$ python3 -q
>>> import numpy as np
>>> np.set_printoptions(suppress=True, linewidth=100)
>>> A = 0.9 ** np.abs(np.subtract.outer(np.arange(9), np.arange(9)))
>>> print(A.round(2))
[[1.   0.9  0.81 0.73 0.66 0.59 0.53 0.48 0.43]
 [0.9  1.   0.9  0.81 0.73 0.66 0.59 0.53 0.48]
 [0.81 0.9  1.   0.9  0.81 0.73 0.66 0.59 0.53]
 [0.73 0.81 0.9  1.   0.9  0.81 0.73 0.66 0.59]
 [0.66 0.73 0.81 0.9  1.   0.9  0.81 0.73 0.66]
 [0.59 0.66 0.73 0.81 0.9  1.   0.9  0.81 0.73]
 [0.53 0.59 0.66 0.73 0.81 0.9  1.   0.9  0.81]
 [0.48 0.53 0.59 0.66 0.73 0.81 0.9  1.   0.9 ]
 [0.43 0.48 0.53 0.59 0.66 0.73 0.81 0.9  1.  ]]
>>> f = np.array([3, 1, 0, 0, 0, 0, 2, 3, 3])
>>> A2 = A + np.outer(f, np.eye(9)[6])
>>> print(np.linalg.matrix_rank(A2 - A))
1
>>> A2.round(2)
array([[1.  , 0.9 , 0.81, 0.73, 0.66, 0.59, 3.53, 0.48, 0.43],
       [0.9 , 1.  , 0.9 , 0.81, 0.73, 0.66, 1.59, 0.53, 0.48],
       [0.81, 0.9 , 1.  , 0.9 , 0.81, 0.73, 0.66, 0.59, 0.53],
       [0.73, 0.81, 0.9 , 1.  , 0.9 , 0.81, 0.73, 0.66, 0.59],
       [0.66, 0.73, 0.81, 0.9 , 1.  , 0.9 , 0.81, 0.73, 0.66],
       [0.59, 0.66, 0.73, 0.81, 0.9 , 1.  , 0.9 , 0.81, 0.73],
       [0.53, 0.59, 0.66, 0.73, 0.81, 0.9 , 3.  , 0.9 , 0.81],
       [0.48, 0.53, 0.59, 0.66, 0.73, 0.81, 3.9 , 1.  , 0.9 ],
       [0.43, 0.48, 0.53, 0.59, 0.66, 0.73, 3.81, 0.9 , 1.  ]])
>>> print(np.linalg.matrix_rank(np.linalg.inv(A2) - np.linalg.inv(A), tol=1e-8))
1
>>> J = np.load("layer10.npy")
>>> print(J)
[[  0   5   4   0   8  -5  -1   5   7   7   1   6   6   1]
 [ -5   0  -2  -1  -5   1   2   4   6  -5  -1  -7   0   1]
 [ -4   2   0   1   2   4 -10  -3   6  -2   1   0   4   6]
 [  0   1  -1   0   6   9  -8   7   4   0   1   0  -5  10]
 [ -8   5  -2  -6   0  -7  -4   3   2  -1  -1   5   1  -6]
 [  5  -1  -4  -9   7   0  -2  -3  -6   4   2  -4  -3  -7]
 [  1  -2  10   8   4   2   0   1   0   1   1   4  -3  -2]
 [ -5  -4   3  -7  -3   3  -1   0  -3  -1  -1   0   0   7]
 [ -7  -6  -6  -4  -2   6   0   3   0  -3   3   0   2  -8]
 [ -7   5   2   0   1  -4  -1   1   3   0   2   7  -1   4]
 [ -1   1  -1  -1   1  -2  -1   1  -3  -2   0   4  -3  -9]
 [ -6   7   0   0  -5   4  -4   0   0  -7  -4   0   1   1]
 [ -6   0  -4   5  -1   3   3   0  -2   1   3  -1   0   5]
 [ -1  -1  -6 -10   6   7   2  -7   8  -4   9  -1  -5   0]]
>>> # skew, so no eigenvalue has a real part
>>> ev, vecs = np.linalg.eigh(A)
>>> print(np.round(vecs.T @ vecs, 2) + 0)
[[1. 0. 0. 0. 0. 0. 0. 0. 0.]
 [0. 1. 0. 0. 0. 0. 0. 0. 0.]
 [0. 0. 1. 0. 0. 0. 0. 0. 0.]
 [0. 0. 0. 1. 0. 0. 0. 0. 0.]
 [0. 0. 0. 0. 1. 0. 0. 0. 0.]
 [0. 0. 0. 0. 0. 1. 0. 0. 0.]
 [0. 0. 0. 0. 0. 0. 1. 0. 0.]
 [0. 0. 0. 0. 0. 0. 0. 1. 0.]
 [0. 0. 0. 0. 0. 0. 0. 0. 1.]]
>>> np.unique(ev.round(6) + 0, return_counts=True)[1]
array([1, 1, 1, 1, 1, 1, 1, 1, 1])
>>> print(np.abs(vecs[:, -1]).round(6).argmax())
4
>>> np.round(np.linalg.eigvalsh(A @ A), 2) + 0
array([ 0.  ,  0.  ,  0.  ,  0.01,  0.02,  0.04,  0.17,  1.49, 45.86])
>>> np.round(np.abs(vecs[:, -1]), 2)
array([0.3 , 0.32, 0.34, 0.35, 0.36, 0.35, 0.34, 0.32, 0.3 ])
>>> (ev > 1e-8).sum(), (ev < -1e-8).sum()
(np.int64(9), np.int64(0))
>>> np.round(vecs @ np.diag(ev) @ vecs.T, 2)
array([[1.  , 0.9 , 0.81, 0.73, 0.66, 0.59, 0.53, 0.48, 0.43],
       [0.9 , 1.  , 0.9 , 0.81, 0.73, 0.66, 0.59, 0.53, 0.48],
       [0.81, 0.9 , 1.  , 0.9 , 0.81, 0.73, 0.66, 0.59, 0.53],
       [0.73, 0.81, 0.9 , 1.  , 0.9 , 0.81, 0.73, 0.66, 0.59],
       [0.66, 0.73, 0.81, 0.9 , 1.  , 0.9 , 0.81, 0.73, 0.66],
       [0.59, 0.66, 0.73, 0.81, 0.9 , 1.  , 0.9 , 0.81, 0.73],
       [0.53, 0.59, 0.66, 0.73, 0.81, 0.9 , 1.  , 0.9 , 0.81],
       [0.48, 0.53, 0.59, 0.66, 0.73, 0.81, 0.9 , 1.  , 0.9 ],
       [0.43, 0.48, 0.53, 0.59, 0.66, 0.73, 0.81, 0.9 , 1.  ]])
>>> x0 = np.ones(9)
>>> for _ in range(4):
...     x0 = A @ x0
...     x0 /= np.linalg.norm(x0)
...     print(round(x0 @ A @ x0, 2))
... 
6.77
6.77
6.77
6.77
>>> x0.round(2)
array([0.3 , 0.32, 0.34, 0.35, 0.36, 0.35, 0.34, 0.32, 0.3 ])
>>> print(round(np.linalg.eigvalsh(A)[-1], 2))
6.77
>>> t3 = J.reshape(14, 2, -1)
>>> t3[:, 0]
array([[  0,   5,   4,   0,   8,  -5,  -1],
       [ -5,   0,  -2,  -1,  -5,   1,   2],
       [ -4,   2,   0,   1,   2,   4, -10],
       [  0,   1,  -1,   0,   6,   9,  -8],
       [ -8,   5,  -2,  -6,   0,  -7,  -4],
       [  5,  -1,  -4,  -9,   7,   0,  -2],
       [  1,  -2,  10,   8,   4,   2,   0],
       [ -5,  -4,   3,  -7,  -3,   3,  -1],
       [ -7,  -6,  -6,  -4,  -2,   6,   0],
       [ -7,   5,   2,   0,   1,  -4,  -1],
       [ -1,   1,  -1,  -1,   1,  -2,  -1],
       [ -6,   7,   0,   0,  -5,   4,  -4],
       [ -6,   0,  -4,   5,  -1,   3,   3],
       [ -1,  -1,  -6, -10,   6,   7,   2]])
>>> A2 = np.array([[1, 2],
...     [0, 0],
...     [1, -2],
...     [-1, 2],
...     [2, -1],
...     [2, 2],
...     [0, -2],
...     [0, 1],
...     [0, -1],
...     [-1, -2],
...     [0, 0],
...     [0, 0],
...     [2, 0],
...     [1, -2]])
>>> np.linalg.matrix_rank(np.vstack([J, A2.T]))
np.int64(14)
>>> np.einsum("ik,kj->ij", J, A2)
array([[ 16, -42],
       [ -8,   1],
       [ 23,   3],
       [ 29,  13],
       [-21, -15],
       [  7,   6],
       [  6,   1],
       [ 13, -28],
       [ -2,  29],
       [ -9, -35],
       [-16,  21],
       [  2,  21],
       [ -7,  -3],
       [ 23, -13]])
>>> print(np.einsum("ij->j", J))
[-44  12  -7 -24  19  21 -25  12  22 -12  16  13  -6   3]
>>> np.einsum("ik,kj->ji", J, A2)
array([[ 16,  -8,  23,  29, -21,   7,   6,  13,  -2,  -9, -16,   2,  -7,  23],
       [-42,   1,   3,  13, -15,   6,   1, -28,  29, -35,  21,  21,  -3, -13]])
>>> A2.T @ J.T
array([[ 16,  -8,  23,  29, -21,   7,   6,  13,  -2,  -9, -16,   2,  -7,  23],
       [-42,   1,   3,  13, -15,   6,   1, -28,  29, -35,  21,  21,  -3, -13]])
>>> W0 = np.load("sample0.npy")
>>> W0
array([[-3.,  2.,  2.,  1., -4.,  0.,  1.],
       [ 2.,  1.,  1., -2.,  4., -2.,  0.],
       [ 0., -5., -1., -5., -3.,  3.,  0.],
       [ 3.,  1., -4., -4., -2., -2.,  1.],
       [-3., -4., -3., -4., -5., -5.,  0.],
       [-3.,  4.,  5.,  0., -2.,  5.,  2.],
       [ 0.,  0.,  0.,  0.,  0.,  0.,  0.]])
>>> rng = np.random.default_rng(41)
>>> z = rng.permutation(14)
>>> A2 = J[:, z] * rng.choice([-1, 1], 14)
>>> A2
array([[ -5,   6,   7,  -7,   4,   0,  -5,  -6,  -1,   0,   8,   1,  -1,   5],
       [  1,   0,   6,   5,  -2,   5,   0,   7,   1,   1,  -5,   1,   2,   4],
       [  4,   4,   6,   2,   0,   4,  -2,   0,  -1,  -1,   2,   6, -10,  -3],
       [  9,  -5,   4,   0,  -1,   0,  -1,   0,  -1,   0,   6,  10,  -8,   7],
       [ -7,   1,   2,   1,  -2,   8,  -5,  -5,   1,   6,   0,  -6,  -4,   3],
       [  0,  -3,  -6,  -4,  -4,  -5,   1,   4,  -2,   9,   7,  -7,  -2,  -3],
       [  2,  -3,   0,  -1,  10,  -1,   2,  -4,  -1,  -8,   4,  -2,   0,   1],
       [  3,   0,  -3,   1,   3,   5,   4,   0,   1,   7,  -3,   7,  -1,   0],
       [  6,   2,   0,   3,  -6,   7,   6,   0,  -3,   4,  -2,  -8,   0,   3],
       [ -4,  -1,   3,   0,   2,   7,  -5,  -7,  -2,   0,   1,   4,  -1,   1],
       [ -2,  -3,  -3,   2,  -1,   1,  -1,  -4,   0,   1,   1,  -9,  -1,   1],
       [  4,   1,   0,   7,   0,   6,  -7,   0,   4,   0,  -5,   1,  -4,   0],
       [  3,   0,  -2,  -1,  -4,   6,   0,   1,  -3,  -5,  -1,   5,   3,   0],
       [  7,  -5,   8,   4,  -6,   1,   1,   1,  -9,  10,   6,   0,   2,  -7]])
>>> left, _, Vt = np.linalg.svd(J.T @ A2)
>>> z
array([ 5, 12,  8,  9,  2,  0,  1, 11, 10,  3,  4, 13,  6,  7])
